$ ipython --no-banner

In [1]: import numpy as np

In [2]: np.set_printoptions(precision=1, suppress=True, linewidth=160, sign=" ")

In [3]: data = np.loadtxt("m.csv", delimiter=",")

In [4]: data
Out[4]: 
array([[ 10.,   2.,   4.,   4.],
       [  0.,   0.,   0.,   2.],
       [  5.,   1.,   4.,   2.]])

In [5]: rng = np.random.default_rng(4199)

In [6]: out = data + rng.integers(-2, 3, (3, 1)) @ rng.integers(-2, 3, (1, 4))

In [7]: out
Out[7]: 
array([[10.,  2.,  4.,  4.],
       [ 2.,  2.,  1.,  2.],
       [ 3., -1.,  3.,  2.]])

In [8]: np.abs(out - data).sum(axis=1)
Out[8]: array([ 0.,  5.,  5.])

In [9]: print(np.linalg.matrix_rank(out - data, tol=1e-8))
1

In [10]: np.count_nonzero(out)
Out[10]: np.int64(12)

In [11]: print(out.sum(axis=0))
[ 15.   3.   8.   8.]

In [12]: np.diff(out, axis=0)
Out[12]: 
array([[-8.,  0., -3., -2.],
       [ 1., -3.,  2.,  0.]])

In [13]: out.mean(axis=0)
Out[13]: array([ 5. ,  1. ,  2.7,  2.7])

In [14]: out.sum(axis=1)
Out[14]: array([ 20.,   7.,   7.])

In [15]: out[:, 4]
Traceback (most recent call last):
  Cell In[15], line 1
    out[:, 4]
IndexError: index 4 is out of bounds for axis 1 with size 4


In [16]: m1 = np.loadtxt("arr.csv", delimiter=",")

In [17]: m1
Out[17]: 
array([[ 1.,  0.,  0.],
       [-3., -3.,  0.],
       [ 0., -1.,  0.]])

In [18]: left, s, VT = np.linalg.svd(m1)

In [19]: V = VT[:(s > 1e-8).sum()]

In [20]: x = m1[2] + 5 * m1[1] + rng.integers(2) * np.eye(3)[1]

In [21]: x
Out[21]: array([-15., -15.,   0.])

In [22]: np.diag(V.T @ V)
Out[22]: array([ 1.,  1.,  0.])

In [23]: np.linalg.matrix_rank(np.vstack([m1, x]))
Out[23]: np.int64(2)

In [24]: round(float(np.linalg.norm(x - V.T @ V @ x)), 1)
Out[24]: 0.0

In [25]: print(np.linalg.eigvals(m1))
[ 0. -3.  1.]

In [26]: np.einsum("ij,ji->", m1, m1)
Out[26]: np.float64(10.0)

In [27]: np.einsum("ii->", m1)
Out[27]: np.float64(-2.0)

In [28]: left, s, VT = np.linalg.svd(m1)

In [29]: s
Out[29]: array([ 4.4,  1. ,  0. ])

In [30]: print(np.argmax(s[:-1] / (s[1:] + 1e-6)) + 1)
2

In [31]: out = left[:, :2] @ np.diag(s[:2]) @ VT[:2]

In [32]: print(np.linalg.matrix_rank(m1, rtol=0.05))
2

In [33]: np.round(np.linalg.norm(m1 - out, 2), 1), s[2]
Out[33]: (np.float64(0.0), np.float64(0.0))

In [34]: out.round(1) + 0
Out[34]: 
array([[ 1.,  0.,  0.],
       [-3., -3.,  0.],
       [ 0., -1.,  0.]])

In [35]: np.round(np.linalg.norm(m1 - out) / np.linalg.norm(m1), 1)
Out[35]: np.float64(0.0)

In [36]: np.round(np.abs(m1 - out).max(), 1)
Out[36]: np.float64(0.0)

In [37]: np.unique(m1.round(6), axis=0).shape
Out[37]: (3, 3)

In [38]: print(np.abs(np.diag(np.linalg.qr(m1)[1])) > 1e-9)
[ True  True False]

In [39]: round(np.trace(np.linalg.pinv(m1) @ m1), 1)
Out[39]: np.float64(2.0)

In [40]: M = np.load("out14.npy")

In [41]: M
Out[41]: 
array([[-1.1,  1.1,  1.2],
       [-0.5, -3.5,  4. ],
       [ 1.3, -0.5,  1.4],
       [-2. ,  2.1, -0.1],
       [ 0.5,  0.4, -1. ],
       [-2.2, -1.3,  0.4],
       [-1. , -1.5, -2.2],
       [-0.3, -0.6, -0.4],
       [-0.3,  0.6,  0.1],
       [ 0.5,  1.3,  1.3],
       [-2.7,  0.1, -0.6],
       [ 0.1,  0.6,  0.4],
       [-0.5,  1.9,  0. ],
       [ 0.1, -0.3, -0.5],
       [ 1.3, -0.5,  0.1],
       [ 0.7, -0.7, -0.2],
       [ 0. ,  1.4, -1.3],
       [ 0.5, -0.2, -2. ],
       [ 1. , -0.9,  1.1],
       [ 0.9,  1.3, -1.1],
       [-0.7,  1.5, -0.2],
       [ 0.5, -1.1, -0.7],
       [ 0.2, -0.2, -1.1],
       [-0.2,  0. , -0.6],
       [-2.6,  1.3, -0.5],
       [ 0.5,  1.5, -0.8],
       [-0.1,  0.2, -2.2]])

In [42]: np.linalg.matrix_rank(data)
Out[42]: np.int64(3)

In [43]: np.zeros(3, 4)
Traceback (most recent call last):
  Cell In[43], line 1
    np.zeros(3, 4)
TypeError: Cannot interpret '4' as a data type


In [44]: print(round(np.linalg.norm(data), 1))
13.6

In [45]: print(np.diff(data, axis=0))
[[-10.  -2.  -4.  -2.]
 [  5.   1.   4.   0.]]

In [46]: print(np.abs(data).max())
10.0

In [47]: data.sum(axis=0)
Out[47]: array([ 15.,   3.,   8.,   8.])

In [48]: print(np.unravel_index(np.abs(data).argmax(), data.shape))
(np.int64(0), np.int64(0))

In [49]: data[3]
Traceback (most recent call last):
  Cell In[49], line 1
    data[3]
IndexError: index 3 is out of bounds for axis 0 with size 3


In [50]: data.sum(axis=1)
Out[50]: array([ 20.,   2.,  12.])

In [51]: cen = M - M.mean(axis=0)

In [52]: V = np.linalg.svd(cen)[2][:1]

In [53]: out = cen - cen @ V.T @ V

In [54]: np.linalg.norm(out, axis=1).round(6).argmax()
Out[54]: np.int64(6)

In [55]: idx = M[:, 0] > np.median(M[:, 0])

In [56]: u = M[idx].mean(axis=0) - M[~idx].mean(axis=0)

In [57]: idx.astype(int)
Out[57]: array([ 0,  0,  1,  0,  1,  0,  0,  0,  0,  1,  0,  1,  0,  1,  1,  1,  0,  1,  1,  1,  0,  1,  1,  0,  0,  1,  0])

In [58]: print(((M - M.mean(axis=0)) @ u > 0).astype(int))
[ 0  0  1  0  1  0  0  1  0  1  0  1  0  1  1  1  1  1  1  1  0  1  1  1  0  1  1]

In [59]: np.argsort(-np.abs(u).round(6), kind="stable")
Out[59]: array([ 0,  1,  2])

In [60]: np.abs(M).max()
Out[60]: np.float64(4.0)

In [61]: np.unravel_index(np.abs(M).argmax(), M.shape)
Out[61]: (np.int64(1), np.int64(2))

In [62]: print(M.sum(axis=0))
[-6.1  4.  -5.5]

In [63]: print(M - M[0])
[[ 0.   0.   0. ]
 [ 0.6 -4.6  2.8]
 [ 2.4 -1.6  0.2]
 [-0.9  1.  -1.3]
 [ 1.6 -0.7 -2.2]
 [-1.1 -2.4 -0.8]
 [ 0.1 -2.6 -3.4]
 [ 0.8 -1.7 -1.6]
 [ 0.8 -0.5 -1.1]
 [ 1.6  0.2  0.1]
 [-1.6 -1.  -1.8]
 [ 1.2 -0.5 -0.8]
 [ 0.6  0.8 -1.2]
 [ 1.2 -1.4 -1.7]
 [ 2.4 -1.6 -1.1]
 [ 1.8 -1.8 -1.4]
 [ 1.1  0.3 -2.5]
 [ 1.6 -1.3 -3.2]
 [ 2.1 -2.  -0.1]
 [ 2.   0.2 -2.3]
 [ 0.4  0.4 -1.4]
 [ 1.6 -2.2 -1.9]
 [ 1.3 -1.3 -2.3]
 [ 0.9 -1.1 -1.8]
 [-1.5  0.2 -1.7]
 [ 1.6  0.4 -2. ]
 [ 1.  -0.9 -3.4]]

In [64]: np.linalg.matrix_rank(M)
Out[64]: np.int64(3)

In [65]: F = np.load("run13.npy")

In [66]: F
Out[66]: 
array([[ 2,  5],
       [ 2,  5]])

In [67]: left, s, VT = np.linalg.svd(F)

In [68]: np.argmax(s[:-1] / (s[1:] + 1e-6)) + 1
Out[68]: np.int64(1)

In [69]: out = left[:, :1] @ np.diag(s[:1]) @ VT[:1]

In [70]: print(np.linalg.matrix_rank(F, rtol=0.05))
1

In [71]: np.linalg.matrix_rank(out)
Out[71]: np.int64(1)

In [72]: np.round(np.linalg.norm(F - out) / np.linalg.norm(F), 1)
Out[72]: np.float64(0.0)

In [73]: round(float(np.linalg.norm(F - out, 2)), 1), np.round(s[1], 1)
Out[73]: (0.0, np.float64(0.0))

In [74]: np.round(np.abs(F - out).max(), 1)
Out[74]: np.float64(0.0)

In [75]: idx = rng.permutation(2)

In [76]: print(idx)
[ 1  0]

In [77]: out = F[idx][:, idx]

In [78]: round(float(np.linalg.det(out)), 1), round(np.linalg.det(F[idx]), 1)
Out[78]: (0.0, np.float64(0.0))

In [79]: u = np.array([8, 2, 1])

In [80]: np.cross(data[2, :3], data[1, :3])
Out[80]: array([ 0.,  0.,  0.])

In [81]: print(np.correlate(data[2], data[1], "full"))
[ 10.   2.   8.   4.   0.   0.   0.]

In [82]: np.convolve(data[2], u)
Out[82]: array([ 40.,  18.,  39.,  25.,   8.,   2.])

In [83]: left, s, VT = np.linalg.svd(F)

In [84]: V = VT[:(s > 1e-8).sum()]

In [85]: x = F[0] + -2 * F[1] + rng.integers(2) * np.eye(2)[1]

In [86]: x
Out[86]: array([-2., -5.])

In [87]: V.T @ V
Out[87]: 
array([[ 0.1,  0.3],
       [ 0.3,  0.9]])

In [88]: np.linalg.matrix_rank(np.vstack([F, x]))
Out[88]: np.int64(1)

In [89]: np.round(np.linalg.norm(x - V.T @ V @ x), 1)
Out[89]: np.float64(0.0)

In [90]: np.diag(V.T @ V)
Out[90]: array([ 0.1,  0.9])
